>>> import numpy as np
>>> np.set_printoptions(precision=2, suppress=True, linewidth=100, floatmode="fixed")
>>> tidy = lambda a: np.round(a, 2) + 0
>>> m1 = np.load("case7.npy")
>>> m1
array([[1, 1, 1, 2, 2, 1, 1, 1, 0],
       [0, 0, 0, 2, 1, 1, 0, 1, 0],
       [0, 0, 0, 1, 1, 1, 0, 0, 2],
       [0, 0, 0, 2, 1, 2, 0, 1, 0],
       [0, 0, 0, 0, 2, 1, 1, 2, 0],
       [0, 0, 0, 0, 0, 0, 0, 2, 0],
       [0, 0, 0, 0, 0, 0, 0, 0, 1],
       [0, 0, 0, 0, 0, 0, 0, 0, 2],
       [0, 0, 0, 0, 0, 0, 0, 0, 0]])
>>> np.linalg.lstsq(m1[:-1].T, m1[-1])[2]
np.int32(7)
>>> np.allclose(m1[:-1].T @ np.linalg.lstsq(m1[:-1].T, m1[-1])[0], m1[-1])
True
>>> tidy(np.trace(np.linalg.pinv(m1) @ m1))
np.float64(7.0)
>>> np.unique(m1.round(6), axis=0).shape
(9, 9)
>>> Uu, sig, Vh = np.linalg.svd(m1)
>>> vecs = Vh[:(sig > 1e-8).sum()]
>>> rng = np.random.default_rng(974)
>>> x0 = m1[5] + 3 * m1[4] + rng.integers(2) * np.eye(9)[5]
>>> x0
array([0.00, 0.00, 0.00, 0.00, 6.00, 4.00, 3.00, 8.00, 0.00])
>>> np.allclose(vecs.T @ vecs @ x0, x0)
True
>>> np.linalg.matrix_rank(np.vstack([m1, x0]))
np.int64(7)
>>> A2 = np.array([[1, 0, 1, 2, 1, 2, 0, 2, 2, 0, 2, 0]])
>>> X = A2.T @ A2
>>> X
array([[1, 0, 1, 2, 1, 2, 0, 2, 2, 0, 2, 0],
       [0, 0, 0, 0, 0, 0, 0, 0, 0, 0, 0, 0],
       [1, 0, 1, 2, 1, 2, 0, 2, 2, 0, 2, 0],
       [2, 0, 2, 4, 2, 4, 0, 4, 4, 0, 4, 0],
       [1, 0, 1, 2, 1, 2, 0, 2, 2, 0, 2, 0],
       [2, 0, 2, 4, 2, 4, 0, 4, 4, 0, 4, 0],
       [0, 0, 0, 0, 0, 0, 0, 0, 0, 0, 0, 0],
       [2, 0, 2, 4, 2, 4, 0, 4, 4, 0, 4, 0],
       [2, 0, 2, 4, 2, 4, 0, 4, 4, 0, 4, 0],
       [0, 0, 0, 0, 0, 0, 0, 0, 0, 0, 0, 0],
       [2, 0, 2, 4, 2, 4, 0, 4, 4, 0, 4, 0],
       [0, 0, 0, 0, 0, 0, 0, 0, 0, 0, 0, 0]])
>>> w, vecs = np.linalg.eigh(X)
>>> tidy(w.sum()), np.trace(X)
(np.float64(23.0), np.int64(23))
>>> tidy(np.abs(vecs[:, -1]))
array([0.21, 0.00, 0.21, 0.42, 0.21, 0.42, 0.00, 0.42, 0.42, 0.00, 0.42, 0.00])
>>> tidy(np.linalg.eigvalsh(X @ X))
array([  0.00,   0.00,   0.00,   0.00,   0.00,   0.00,   0.00,   0.00,   0.00,   0.00,   0.00,
       529.00])
>>> tidy(np.linalg.svd(X, compute_uv=False))
array([23.00,  0.00,  0.00,  0.00,  0.00,  0.00,  0.00,  0.00,  0.00,  0.00,  0.00,  0.00])
>>> np.count_nonzero(X)
np.int64(64)
>>> tidy(np.linalg.norm(X))
np.float64(23.0)
>>> X.sum(axis=1)
array([13,  0, 13, 26, 13, 26,  0, 26, 26,  0, 26,  0])
>>> X.shape
(12, 12)
>>> np.diff(X, axis=0)
array([[-1,  0, -1, -2, -1, -2,  0, -2, -2,  0, -2,  0],
       [ 1,  0,  1,  2,  1,  2,  0,  2,  2,  0,  2,  0],
       [ 1,  0,  1,  2,  1,  2,  0,  2,  2,  0,  2,  0],
       [-1,  0, -1, -2, -1, -2,  0, -2, -2,  0, -2,  0],
       [ 1,  0,  1,  2,  1,  2,  0,  2,  2,  0,  2,  0],
       [-2,  0, -2, -4, -2, -4,  0, -4, -4,  0, -4,  0],
       [ 2,  0,  2,  4,  2,  4,  0,  4,  4,  0,  4,  0],
       [ 0,  0,  0,  0,  0,  0,  0,  0,  0,  0,  0,  0],
       [-2,  0, -2, -4, -2, -4,  0, -4, -4,  0, -4,  0],
       [ 2,  0,  2,  4,  2,  4,  0,  4,  4,  0,  4,  0],
       [-2,  0, -2, -4, -2, -4,  0, -4, -4,  0, -4,  0]])
>>> A = np.array([[1.9, 0.0, 1.14, 1.33, 3.04],
...     [0.8, 0.0, 0.48, 0.56, 1.28],
...     [0.3, 0.0, 0.18, 0.21, 0.48],
...     [-0.4, 0.0, -0.24, -0.28, -0.64],
...     [-1.3, 0.0, -0.78, -0.91, -2.08],
...     [-1.3, 0.0, -0.78, -0.91, -2.08],
...     [0.7, 0.0, 0.42, 0.49, 1.12],
...     [-0.2, 0.0, -0.12, -0.14, -0.32],
...     [-2.7, 0.0, -1.62, -1.89, -4.32],
...     [-1.1, 0.0, -0.66, -0.77, -1.76],
...     [1.7, 0.0, 1.02, 1.19, 2.72],
...     [-0.6, 0.0, -0.36, -0.42, -0.96]])
>>> Uu, sig, Vh = np.linalg.svd(A)
>>> np.argmax(sig[:-1] / (sig[1:] + 1e-6)) + 1
np.int64(1)
>>> A2 = Uu[:, :1] @ np.diag(sig[:1]) @ Vh[:1]
>>> tidy(np.linalg.norm(A - A2) / np.linalg.norm(A))
np.float64(0.0)
>>> C2 = A.T @ A
>>> tidy(np.diag(C2))
array([20.16,  0.00,  7.26,  9.88, 51.61])
>>> np.linalg.matrix_rank(C2)
np.int64(1)
>>> r = np.linalg.matrix_rank(A)
>>> r
np.int64(1)
>>> ns = np.linalg.svd(A)[2][r:].T
>>> np.linalg.matrix_rank(A.T @ A), np.linalg.matrix_rank(A @ A.T)
(np.int64(1), np.int64(1))
>>> [int(np.linalg.matrix_rank(A[:i])) for i in range(1, len(A) + 1)]
[1, 1, 1, 1, 1, 1, 1, 1, 1, 1, 1, 1]
>>> ns.shape
(5, 4)
>>> tidy(ns @ ns.T)
array([[ 0.77,  0.00, -0.14, -0.16, -0.36],
       [ 0.00,  1.00,  0.00,  0.00,  0.00],
       [-0.14,  0.00,  0.92, -0.10, -0.22],
       [-0.16,  0.00, -0.10,  0.89, -0.25],
       [-0.36,  0.00, -0.22, -0.25,  0.42]])
>>> np.unravel_index(np.abs(A).argmax(), A.shape)
(np.int64(8), np.int64(4))
>>> tidy(np.linalg.svd(A, compute_uv=False))
array([9.43, 0.00, 0.00, 0.00, 0.00])
>>> A.shape
(12, 5)
>>> tidy(np.linalg.norm(A))
np.float64(9.43)
>>> np.count_nonzero(A)
np.int64(48)
>>> tidy(A.mean(axis=0))
array([-0.18,  0.00, -0.11, -0.13, -0.29])
>>> tidy(A.sum(axis=0))
array([-2.20,  0.00, -1.32, -1.54, -3.52])
>>> E = np.array([[4, 4, 4, 1, 1, 1, 2],
...     [3, 3, 3, 0, 0, 0, 1],
...     [4, 4, 4, 1, 1, 1, 2],
...     [-2, -2, -2, -5, -5, -5, -4],
...     [-1, -1, -1, -4, -4, -4, -3],
...     [0, 0, 0, -3, -3, -3, -2],
...     [1, 1, 1, -2, -2, -2, -1],
...     [-2, -2, -2, -5, -5, -5, -4],
...     [4, 4, 4, 1, 1, 1, 2]])
>>> E
array([[ 4,  4,  4,  1,  1,  1,  2],
       [ 3,  3,  3,  0,  0,  0,  1],
       [ 4,  4,  4,  1,  1,  1,  2],
       [-2, -2, -2, -5, -5, -5, -4],
       [-1, -1, -1, -4, -4, -4, -3],
       [ 0,  0,  0, -3, -3, -3, -2],
       [ 1,  1,  1, -2, -2, -2, -1],
       [-2, -2, -2, -5, -5, -5, -4],
       [ 4,  4,  4,  1,  1,  1,  2]])
>>> np.linalg.cond(E) > 100
np.True_
>>> np.linalg.matrix_rank(E, rtol=0.1)
np.int64(2)
>>> C2 = E.T @ E
>>> np.diag(C2)
array([67, 67, 67, 82, 82, 82, 59])
>>> np.trace(C2), (E ** 2).sum()
(np.int64(506), np.int64(506))
>>> np.linalg.matrix_rank(C2)
np.int64(2)
>>> tidy(np.linalg.eigvalsh(C2)[::-1])
array([386.18, 119.82,   0.00,   0.00,   0.00,   0.00,   0.00])
>>> tidy(np.linalg.svd(E, compute_uv=False) ** 2)
array([386.18, 119.82,   0.00,   0.00,   0.00,   0.00,   0.00])
>>> M = np.load("arr.npy")
>>> M
array([[ 0,  0,  0,  0,  0,  0,  0,  0,  0,  0,  0],
       [ 0,  0,  8,  0,  0,  0,  0,  0,  0,  0,  3],
       [ 0,  0,  0,  0,  0,  0,  0,  0,  0,  0,  0],
       [18,  9, 18,  4,  4,  3,  6, 18, 13, 11, 16],
       [ 0,  0,  0,  0,  0,  0,  0,  0,  0,  0,  0],
       [ 0,  0,  0,  0,  0,  6,  0,  0,  0,  0,  0],
       [ 0,  0,  0,  0,  0,  0,  0,  0,  0,  0,  0],
       [ 0,  0,  0,  0,  0,  0,  0,  0,  0,  0,  0],
       [39, 21, 28, 10, 21, 18, 19, 41, 26, 28, 29],
       [12,  5, 17,  2,  0,  0,  1, 11, 10,  5, 13],
       [ 0,  0,  1,  0,  0,  0,  0,  0,  0,  0,  0],
       [ 0,  0,  0,  0,  0,  0,  0,  0,  0,  0,  0],
       [ 0,  0,  0,  0,  0,  0,  0,  0,  0,  0,  0],
       [ 0,  0,  0,  0,  3, 12,  1,  0,  0,  0,  0],
       [ 0,  0,  8,  0,  0,  0,  0,  0,  0,  0,  3],
       [ 0,  1,  2,  0,  0,  1,  0,  0,  0,  1,  2],
       [12,  9,  4,  4, 12, 15, 10, 14,  5, 13,  8],
       [ 0,  0,  0,  0,  0,  0,  0,  0,  0,  0,  0],
       [33, 17, 27,  8, 14, 11, 14, 34, 23, 22, 26],
       [ 0,  0,  8,  0,  0,  0,  0,  0,  0,  0,  3],
       [ 9,  9,  0,  4, 16, 21, 12, 12,  1, 14,  4],
       [ 0,  0,  1,  0,  0,  0,  0,  0,  0,  0,  0],
       [ 0,  0,  0,  0,  0,  0,  0,  0,  0,  0,  0],
       [33, 17, 27,  8, 14, 11, 14, 34, 23, 22, 26],
       [ 0,  0,  0,  0,  0,  0,  0,  0,  0,  0,  0],
       [12,  5, 17,  2,  0,  0,  1, 11, 10,  5, 13],
       [ 3,  1,  9,  0,  0,  0,  0,  2,  3,  0,  6],
       [ 6,  5,  3,  2,  5,  8,  5,  7,  2,  7,  5],
       [ 9,  1, 23,  0,  0,  0,  0,  6, 11,  0, 14],
       [ 0,  0,  0,  0,  0,  0,  0,  0,  0,  0,  0],
       [18,  9, 18,  4,  4,  3,  6, 18, 13, 11, 16],
       [ 0,  0,  0,  0,  0,  0,  0,  0,  0,  0,  0],
       [ 9,  9,  0,  4, 16, 21, 12, 12,  1, 14,  4],
       [ 0,  0,  0,  0,  0,  5,  0,  0,  0,  0,  0],
       [ 0,  0,  0,  0,  0,  0,  0,  0,  0,  0,  0],
       [12,  5, 17,  2,  0,  0,  1, 11, 10,  5, 13],
       [ 9,  5, 10,  2,  1,  2,  3,  9,  6,  6,  9],
       [ 9,  9,  0,  4, 16, 21, 12, 12,  1, 14,  4],
       [39, 21, 28, 10, 21, 18, 19, 41, 26, 28, 29],
       [ 0,  0,  0,  0,  0,  0,  0,  0,  0,  0,  0],
       [ 0,  1,  0,  0,  6, 13,  4,  0,  0,  3,  0],
       [21, 13, 12,  6, 15, 16, 13, 23, 12, 18, 15],
       [ 0,  0,  0,  0,  0,  0,  0,  0,  0,  0,  0],
       [ 0,  0,  1,  0,  0,  0,  0,  0,  0,  0,  0]])
>>> Uu, sig, Vh = np.linalg.svd(M)
>>> np.argmax(sig[:-1] / (sig[1:] + 1e-6)) + 1
np.int64(10)
>>> A2 = Uu[:, :10] @ np.diag(sig[:10]) @ Vh[:10]
>>> tidy(np.linalg.norm(M - A2) / np.linalg.norm(M))
np.float64(0.0)
>>> np.linalg.matrix_rank(M, rtol=0.05)
np.int64(3)
>>> cen = M - M.mean(axis=0)
>>> vecs = np.linalg.svd(cen)[2][:10]
>>> A2 = cen - cen @ vecs.T @ vecs
>>> tidy(np.linalg.norm(A2) / np.linalg.norm(cen))
np.float64(0.0)
>>> tidy(np.cov(cen @ vecs.T, rowvar=False))
array([[623.93,   0.00,   0.00,   0.00,   0.00,   0.00,   0.00,   0.00,   0.00,   0.00],
       [  0.00,  81.39,   0.00,   0.00,   0.00,   0.00,   0.00,   0.00,   0.00,   0.00],
       [  0.00,   0.00,   6.77,   0.00,   0.00,   0.00,   0.00,   0.00,   0.00,   0.00],
       [  0.00,   0.00,   0.00,   1.52,   0.00,   0.00,   0.00,   0.00,   0.00,   0.00],
       [  0.00,   0.00,   0.00,   0.00,   0.71,   0.00,   0.00,   0.00,   0.00,   0.00],
       [  0.00,   0.00,   0.00,   0.00,   0.00,   0.12,   0.00,   0.00,   0.00,   0.00],
       [  0.00,   0.00,   0.00,   0.00,   0.00,   0.00,   0.07,   0.00,   0.00,   0.00],
       [  0.00,   0.00,   0.00,   0.00,   0.00,   0.00,   0.00,   0.03,   0.00,   0.00],
       [  0.00,   0.00,   0.00,   0.00,   0.00,   0.00,   0.00,   0.00,   0.00,   0.00],
       [  0.00,   0.00,   0.00,   0.00,   0.00,   0.00,   0.00,   0.00,   0.00,   0.00]])
>>> tidy((cen @ vecs.T).std(axis=0))
array([24.69,  8.92,  2.57,  1.22,  0.83,  0.34,  0.27,  0.16,  0.07,  0.05])
>>> tidy(np.linalg.norm(M, 2) / np.linalg.norm(M))
np.float64(0.95)
>>> np.argsort(-np.linalg.norm(M, axis=0).round(6), kind="stable")[:3]
array([7, 0, 2])
>>> np.linalg.cond(M) > 100
np.True_
>>> np.linalg.matrix_rank(M, rtol=0.1)
np.int64(3)
>>> Uu, sig, Vh = np.linalg.svd(M)
>>> vecs = Vh[:(sig > 1e-8).sum()]
>>> x0 = M[39] + 4 * M[21] + rng.integers(2) * np.eye(11)[4]
>>> x0
array([0.00, 0.00, 4.00, 0.00, 1.00, 0.00, 0.00, 0.00, 0.00, 0.00, 0.00])
>>> np.allclose(vecs.T @ vecs @ x0, x0)
True
>>> data = np.arange(117).reshape(9, 13) + -1
>>> data
array([[ -1,   0,   1,   2,   3,   4,   5,   6,   7,   8,   9,  10,  11],
       [ 12,  13,  14,  15,  16,  17,  18,  19,  20,  21,  22,  23,  24],
       [ 25,  26,  27,  28,  29,  30,  31,  32,  33,  34,  35,  36,  37],
       [ 38,  39,  40,  41,  42,  43,  44,  45,  46,  47,  48,  49,  50],
       [ 51,  52,  53,  54,  55,  56,  57,  58,  59,  60,  61,  62,  63],
       [ 64,  65,  66,  67,  68,  69,  70,  71,  72,  73,  74,  75,  76],
       [ 77,  78,  79,  80,  81,  82,  83,  84,  85,  86,  87,  88,  89],
       [ 90,  91,  92,  93,  94,  95,  96,  97,  98,  99, 100, 101, 102],
       [103, 104, 105, 106, 107, 108, 109, 110, 111, 112, 113, 114, 115]])
>>> Uu, sig, Vh = np.linalg.svd(data)
>>> np.argmax(sig[:-1] / (sig[1:] + 1e-6)) + 1
np.int64(2)
>>> A2 = Uu[:, :2] @ np.diag(sig[:2]) @ Vh[:2]
>>> tidy(np.linalg.norm(data - A2, 2)), tidy(sig[2])
(np.float64(0.0), np.float64(0.0))
